% python3 -q
>>> import numpy as np
>>> from numpy import linalg as LA
>>> np.set_printoptions(precision=3, suppress=True, linewidth=100)
>>> def rd(a):
...     return np.round(a, 3) + 0
... 
>>> E = np.load("m.npy")
>>> print(E)
[[-1.7  0.   0. ]
 [ 2.   0.3  1. ]
 [-2.   0.   0.3]]
>>> print(np.allclose(E, E.T))
False
>>> print(rd(LA.matrix_power(E, 3)))
[[-4.913  0.     0.   ]
 [ 7.14   0.027  0.27 ]
 [-4.94   0.     0.027]]
>>> print((E + E.T) / 2)
[[-1.7  1.  -1. ]
 [ 1.   0.3  0.5]
 [-1.   0.5  0.3]]
>>> print((E - E.T) / 2)
[[ 0.  -1.   1. ]
 [ 1.   0.   0.5]
 [-1.  -0.5  0. ]]
>>> m1 = np.array([[0, 0, 0, 1, 0],
...     [0, 0, 1, 0, 0],
...     [0, 1, 0, 0, 1],
...     [1, 0, 0, 0, 0],
...     [0, 0, 1, 0, 0]])
>>> Uu, sv, vt = LA.svd(E)
>>> print(rd(sv))
[3.335 0.972 0.047]
>>> print(np.argmax(sv[:-1] / (sv[1:] + 1e-6)) + 1)
2
>>> A2 = Uu[:, :2] @ np.diag(sv[:2]) @ vt[:2]
>>> print(rd(np.abs(E - A2).max()))
0.038
>>> print(rd(A2))
[[-1.699 -0.038  0.009]
 [ 2.     0.293  1.002]
 [-2.001  0.025  0.294]]
>>> print(LA.matrix_rank(A2))
2
>>> w, evecs = LA.eigh(m1)
>>> x = np.array([-4, 1, 9, 8, -8])
>>> print(rd(evecs * np.abs(w) @ evecs.T))
[[1.    0.    0.    0.    0.   ]
 [0.    0.707 0.    0.    0.707]
 [0.    0.    1.414 0.    0.   ]
 [0.    0.    0.    1.    0.   ]
 [0.    0.707 0.    0.    0.707]]
>>> print([round(float(LA.det(m1[:i, :i])), 2) + 0 for i in range(1, 6)])
[0.0, 0.0, 0.0, 1.0, 0.0]
>>> A2 = np.array([[5, 6], [1, 0]])
>>> basis = np.kron(A2, m1)
>>> print(basis.shape)
(10, 10)
>>> print(np.trace(m1 @ m1 @ m1) // 6)
0
>>> print(m1.sum(axis=0))
[1 1 2 1 1]
>>> Lm = np.diag(m1.sum(axis=1)) - m1
>>> print((LA.eigvalsh(Lm) < 1e-8).sum())
2
>>> print(Lm @ np.ones(5))
[0. 0. 0. 0. 0.]
>>> print(rd(LA.eigvalsh(Lm)))
[0. 0. 1. 2. 3.]
>>> print(LA.matrix_rank(Lm))
3
>>> print(round(LA.det(Lm[1:, 1:])))
0
>>> mat = np.loadtxt("w.csv", delimiter=",")
>>> print(rd(mat))
[[-0.894  0.446  0.031]
 [ 0.    -0.07   0.998]
 [ 0.447  0.892  0.062]]
>>> A2 = LA.inv(mat)
>>> print(rd(LA.det(mat) * LA.det(A2)))
1.0
>>> print(rd(LA.slogdet(mat)[0]))
1.0
>>> print(rd(mat @ A2))
[[1. 0. 0.]
 [0. 1. 0.]
 [0. 0. 1.]]
>>> print(np.count_nonzero(mat))
8
>>> print(rd(mat.sum(axis=0)))
[-0.447  1.269  1.091]
>>> print(rd(mat.sum(axis=1)))
[-0.417  0.928  1.402]
>>> print(rd(mat.mean(axis=0)))
[-0.149  0.423  0.364]
>>> print(rd(mat - mat[0]))
[[ 0.     0.     0.   ]
 [ 0.894 -0.516  0.966]
 [ 1.342  0.446  0.031]]
>>> rng = np.random.default_rng(77904)
>>> labels = rng.permutation(3)
>>> print(labels)
[2 1 0]
>>> A2 = mat[labels][:, labels]
>>> print(rd(A2))
[[ 0.062  0.892  0.447]
 [ 0.998 -0.07   0.   ]
 [ 0.031  0.446 -0.894]]
>>> print(np.allclose(A2, mat))
False
>>> q, evecs = LA.qr(mat[:, :1])[0], LA.qr(mat[:, 1:])[0]
>>> sv = LA.svd(q.T @ evecs, compute_uv=False)
>>> print(rd(sv))
[0.]
>>> print(np.degrees(np.arccos(sv.clip(0, 1))))
[90.]
>>> print((sv > 0.9).sum())
0
>>> feats = np.load("dump.npy")
>>> print(feats)
[[ 2.  3.  0.]
 [ 3. -2.  3.]
 [ 0.  3. -2.]]
>>> proj = np.triu(np.array([[-1, 2, 3], [-1, 2, 0], [1, -3, -1]]), 1) + np.eye(3)
>>> A2 = proj @ feats @ LA.inv(proj)
>>> print(proj @ feats - feats @ proj)
[[ 6.  1. -6.]
 [ 0. -6. -9.]
 [ 0.  0.  0.]]
>>> print(rd(LA.det(A2)))
8.0
>>> print(LA.matrix_rank(A2))
3
>>> print(A2)
[[  8.  -8. -24.]
 [  3.  -8.  -6.]
 [  0.   3.  -2.]]
>>> A = np.array([[1, 4], [2, 5]])
>>> x = np.array([2, 1])
>>> y = A @ x
>>> print(y)
[6 9]
>>> print(rd(LA.solve(A, y)))
[2. 1.]
>>> print(rd(LA.solve(A.T, A[1])))
[0. 1.]
>>> proj = np.triu(np.array([[0, 5], [1, 4]]), 1) + np.eye(2)
>>> A2 = proj @ A @ LA.inv(proj)
>>> print(proj @ A - A @ proj)
[[ 10.  20.]
 [  0. -10.]]
>>> print(np.trace(A2), np.trace(A))
6.0 6
>>> print(rd(LA.norm(A, axis=1)))
[4.123 5.385]
>>> print(rd(LA.norm(A, 2)))
6.768
>>> print(rd(LA.norm(A[1], 1)), rd(LA.norm(A[1], np.inf)))
7.0 5.0
>>> x = np.array([-3, 3])
>>> y = A @ x
>>> c, lr = np.zeros(2), 1 / LA.norm(A, 2) ** 2
>>> for i in range(12):
...     c -= lr * A.T @ (A @ c - y)
...     if i % 2 == 0: print(i, round(LA.norm(A @ c - y), 3))
... 
0 1.682
2 1.668
4 1.653
6 1.639
8 1.625
10 1.611
>>> print(rd(c))
[0.424 1.825]
>>> X = np.array([[-1.7, -1.0, -1.6],
...     [-1.2, 1.0, 0.3],
...     [0.2, 1.0, -0.5],
...     [-0.4, -0.2, -1.8],
...     [-1.2, 0.3, 0.3],
...     [0.6, -1.3, 0.1],
...     [1.0, 0.1, -0.9],
...     [0.8, -1.0, -1.4],
...     [-1.0, 0.5, -1.1],
...     [-0.3, 1.7, -0.2],
...     [-0.1, -1.3, 1.3],
...     [-0.7, -0.4, 0.2],
...     [-1.4, 0.5, 1.0],
...     [-1.7, 1.3, -0.7],
...     [-1.3, 0.0, 0.5],
...     [0.4, -0.7, 0.5]])
>>> X[:, 0] = 4 * X[:, 2] + 0.3 * rng.normal(size=16)
>>> print(rd(X))
[[-6.211 -1.    -1.6  ]
 [ 1.079  1.     0.3  ]
 [-1.678  1.    -0.5  ]
 [-7.416 -0.2   -1.8  ]
 [ 1.573  0.3    0.3  ]
 [ 0.914 -1.3    0.1  ]
 [-4.339  0.1   -0.9  ]
 [-5.343 -1.    -1.4  ]
 [-4.459  0.5   -1.1  ]
 [-0.706  1.7   -0.2  ]
 [ 4.957 -1.3    1.3  ]
 [ 1.187 -0.4    0.2  ]
 [ 3.994  0.5    1.   ]
 [-2.854  1.3   -0.7  ]
 [ 1.807  0.     0.5  ]
 [ 1.753 -0.7    0.5  ]]
>>> print(rd(np.abs(LA.svd(X)[2][-1])))
[0.241 0.008 0.97 ]
>>> print([round(float(x), 3) for x in LA.svd(X, compute_uv=False)[:3]])
[15.458, 3.638, 0.299]
